$ python3 -q
>>> import numpy as np
>>> np.set_printoptions(precision=2, suppress=True, linewidth=100, floatmode="fixed")
>>> rnd = lambda a: np.round(a, 2) + 0
>>> A = np.loadtxt("layer8.csv", delimiter=",")
>>> rnd(A)
array([[ 0.63, -0.07, -0.37, -0.52, -0.37, -0.22, -0.07],
       [-0.07,  0.99, -0.07, -0.10, -0.07, -0.04, -0.01],
       [-0.37, -0.07,  0.63, -0.52, -0.37, -0.22, -0.07],
       [-0.52, -0.10, -0.52,  0.27, -0.52, -0.31, -0.10],
       [-0.37, -0.07, -0.37, -0.52,  0.63, -0.22, -0.07],
       [-0.22, -0.04, -0.22, -0.31, -0.22,  0.87, -0.04],
       [-0.07, -0.01, -0.07, -0.10, -0.07, -0.04,  0.99]])
>>> rng = np.random.default_rng(70433)
>>> labels = rng.permutation(7)
>>> labels
array([4, 1, 6, 3, 0, 5, 2])
>>> Y = A[labels][:, labels]
>>> rnd(Y)
array([[ 0.63, -0.07, -0.07, -0.52, -0.37, -0.22, -0.37],
       [-0.07,  0.99, -0.01, -0.10, -0.07, -0.04, -0.07],
       [-0.07, -0.01,  0.99, -0.10, -0.07, -0.04, -0.07],
       [-0.52, -0.10, -0.10,  0.27, -0.52, -0.31, -0.52],
       [-0.37, -0.07, -0.07, -0.52,  0.63, -0.22, -0.37],
       [-0.22, -0.04, -0.04, -0.31, -0.22,  0.87, -0.22],
       [-0.37, -0.07, -0.07, -0.52, -0.37, -0.22,  0.63]])
>>> rnd(np.linalg.det(Y)), rnd(np.linalg.det(A[labels]))
(np.float64(-1.0), np.float64(-1.0))
>>> rnd(np.sort(np.abs(np.linalg.eigvals(Y))))
array([1.00, 1.00, 1.00, 1.00, 1.00, 1.00, 1.00])
>>> rnd(np.diag(Y))
array([0.63, 0.99, 0.99, 0.27, 0.63, 0.87, 0.63])
>>> Y = A / np.sqrt((A ** 2).mean(axis=1, keepdims=True))
>>> rnd(np.linalg.norm(Y, axis=1))
array([2.65, 2.65, 2.65, 2.65, 2.65, 2.65, 2.65])
>>> np.linalg.matrix_rank(A - A.mean(axis=1, keepdims=True))
np.int64(6)
>>> rnd(Y[4])
array([-0.98, -0.20, -0.98, -1.37,  1.67, -0.59, -0.20])
>>> np.linalg.matrix_rank(Y) == np.linalg.matrix_rank(A)
np.True_
